In [1]: import numpy as np

In [2]: np.set_printoptions(suppress=True, linewidth=120)

In [3]: J = np.load("x.npy")

In [4]: J
Out[4]: 
array([[ 6, -7, -3],
       [ 0, -6,  5],
       [ 0,  0,  7]])

In [5]: r0 = np.array([1, 0, 0])

In [6]: other = J + np.outer(r0, np.eye(3)[0])

In [7]: np.linalg.matrix_rank(other - J)
Out[7]: np.int64(1)

In [8]: other
Out[8]: 
array([[ 7., -7., -3.],
       [ 0., -6.,  5.],
       [ 0.,  0.,  7.]])

In [9]: np.linalg.matrix_rank(np.linalg.inv(other) - np.linalg.inv(J), tol=1e-8)
Out[9]: np.int64(1)

In [10]: evals, V = np.linalg.eig(J)

In [11]: evals
Out[11]: array([ 6., -6.,  7.])

In [12]: np.round(np.sort(np.linalg.eigvals(J @ J)), 2)
Out[12]: array([36., 36., 49.])

In [13]: J @ V[:, 0] - evals[0] * V[:, 0]
Out[13]: array([0., 0., 0.])

In [14]: r0 = np.array([1, 3])

In [15]: np.cross(J[0, :3], J[1, :3])
Out[15]: array([-53, -30, -36])

In [16]: np.convolve(J[0], r0)
Out[16]: array([  6,  11, -24,  -9])

In [17]: np.array([np.convolve(row, r0, "same") for row in J])
Out[17]: 
array([[  6,  11, -24],
       [  0,  -6, -13],
       [  0,   0,   7]])

In [18]: mat = np.loadtxt("test7.csv", delimiter=",")

In [19]: mat
Out[19]: 
array([[  1.,  -3.,   9., -27.],
       [  1.,  -2.,   4.,  -8.],
       [  1.,  -1.,   1.,  -1.],
       [  1.,   0.,   0.,   0.],
       [  1.,   1.,   1.,   1.],
       [  1.,   2.,   4.,   8.],
       [  1.,   3.,   9.,  27.],
       [  1.,   4.,  16.,  64.],
       [  1.,   5.,  25., 125.]])

In [20]: P = mat @ np.linalg.solve(mat.T @ mat, mat.T)

In [21]: round(float(np.trace(P)), 2)
Out[21]: 4.0

In [22]: np.round(np.linalg.eigvalsh(P), 2) + 0
Out[22]: array([0., 0., 0., 0., 0., 1., 1., 1., 1.])

In [23]: np.round(P @ mat[:, 0], 2)
Out[23]: array([1., 1., 1., 1., 1., 1., 1., 1., 1.])

In [24]: rng = np.random.default_rng(456453)

In [25]: t = np.sort(rng.uniform(-2, 2, 17))

In [26]: feats = np.c_[t, t ** 2, t ** 3] @ np.array([[-1, -2, -2, 2, -1, 1, -1],
    ...:     [0, 2, 1, -2, 1, 2, 1],
    ...:     [1, -2, 2, 0, 2, -2, -1]])

In [27]: feats.round(2)
Out[27]: 
array([[ -5.05,  25.02,  -6.45, -11.11,  -8.36,  19.29,  12.51],
       [  0.38,   1.95,   1.05,  -1.64,   0.51,   0.34,   0.97],
       [  0.02,   0.04,   0.04,  -0.04,   0.02,  -0.02,   0.02],
       [ -0.14,  -0.25,  -0.26,   0.25,  -0.12,   0.18,  -0.13],
       [ -0.18,  -0.32,  -0.33,   0.31,  -0.14,   0.25,  -0.16],
       [ -0.23,  -0.4 ,  -0.4 ,   0.37,  -0.16,   0.33,  -0.2 ],
       [ -0.3 ,  -0.52,  -0.48,   0.45,  -0.15,   0.49,  -0.26],
       [ -0.31,  -0.54,  -0.49,   0.45,  -0.14,   0.51,  -0.27],
       [ -0.37,  -0.71,  -0.51,   0.5 ,  -0.03,   0.71,  -0.36],
       [ -0.27,  -1.4 ,   0.14,   0.3 ,   0.96,   1.06,  -0.7 ],
       [  0.61,  -3.13,   2.73,  -0.55,   3.95,   0.55,  -1.56],
       [  0.76,  -3.37,   3.11,  -0.67,   4.38,   0.42,  -1.69],
       [  0.78,  -3.41,   3.16,  -0.68,   4.43,   0.4 ,  -1.7 ],
       [  2.3 ,  -5.94,   7.05,  -1.79,   8.62,  -1.24,  -2.97],
       [  2.5 ,  -6.28,   7.56,  -1.92,   9.16,  -1.47,  -3.14],
       [  4.1 ,  -8.9 ,  11.47,  -2.92,  13.28,  -3.48,  -4.45],
       [  5.98, -11.96,  15.95,  -3.99,  17.95,  -5.97,  -5.98]])

In [28]: rank = np.linalg.matrix_rank(feats)

In [29]: rank
Out[29]: np.int64(3)

In [30]: ns = np.linalg.svd(feats)[2][rank:].T

In [31]: [int(np.linalg.matrix_rank(np.delete(feats, i, axis=0))) for i in range(17)]
Out[31]: [3, 3, 3, 3, 3, 3, 3, 3, 3, 3, 3, 3, 3, 3, 3, 3, 3]

In [32]: ns.shape
Out[32]: (7, 4)

In [33]: np.argsort(-np.linalg.norm(feats, axis=0).round(6), kind="stable")[:3]
Out[33]: array([1, 4, 2])

In [34]: np.linalg.cond(feats) > 100
Out[34]: np.True_

In [35]: [round(float(x), 2) for x in np.linalg.svd(feats, compute_uv=False)[:3]]
Out[35]: [51.53, 23.45, 4.74]

In [36]: np.round(np.linalg.norm(feats, 2) / np.linalg.norm(feats), 2)
Out[36]: np.float64(0.91)

In [37]: m1 = np.array([[2, -1, 2, -1, 2, -1],
    ...:     [-3, 3, -3, 3, -3, 3],
    ...:     [0, -1, 0, -1, 0, -1],
    ...:     [2, -1, 2, -1, 2, -1],
    ...:     [-3, 3, -3, 3, -3, 3],
    ...:     [0, -1, 0, -1, 0, -1]])

In [38]: other = m1[0, 0] * m1[1:] - np.outer(m1[1:, 0], m1[0])

In [39]: other
Out[39]: 
array([[ 0,  3,  0,  3,  0,  3],
       [ 0, -2,  0, -2,  0, -2],
       [ 0,  0,  0,  0,  0,  0],
       [ 0,  3,  0,  3,  0,  3],
       [ 0, -2,  0, -2,  0, -2]])

In [40]: np.flatnonzero(~other.round(6).any(axis=1))
Out[40]: array([2])

In [41]: W0 = np.load("block1.npy")

In [42]: W0.round(2)
Out[42]: 
array([[ 1.  ,  0.  ,  0.  ,  0.  ,  0.  ,  0.  ],
       [ 0.  ,  0.97,  0.  ,  0.  ,  0.  ,  0.26],
       [ 0.  ,  0.  ,  1.  ,  0.  ,  0.  ,  0.  ],
       [ 0.  ,  0.  ,  0.  ,  1.  ,  0.  ,  0.  ],
       [ 0.  ,  0.  ,  0.  ,  0.  ,  1.  ,  0.  ],
       [ 0.  , -0.26,  0.  ,  0.  ,  0.  ,  0.97]])

In [43]: vec = np.array([0, 3, 2, 1, 3, 5])

In [44]: y = W0 @ vec

In [45]: c, lr = np.zeros(6), 1 / np.linalg.norm(W0, 2) ** 2

In [46]: for i in range(250):
    ...:     c -= lr * W0.T @ (W0 @ c - y)
    ...:     if i % 50 == 0: print(i, round(np.linalg.norm(W0 @ c - y), 2))
    ...: 
0 0.0
50 0.0
100 0.0
150 0.0
200 0.0

In [47]: round(float(np.linalg.cond(W0)), 2)
Out[47]: 1.0
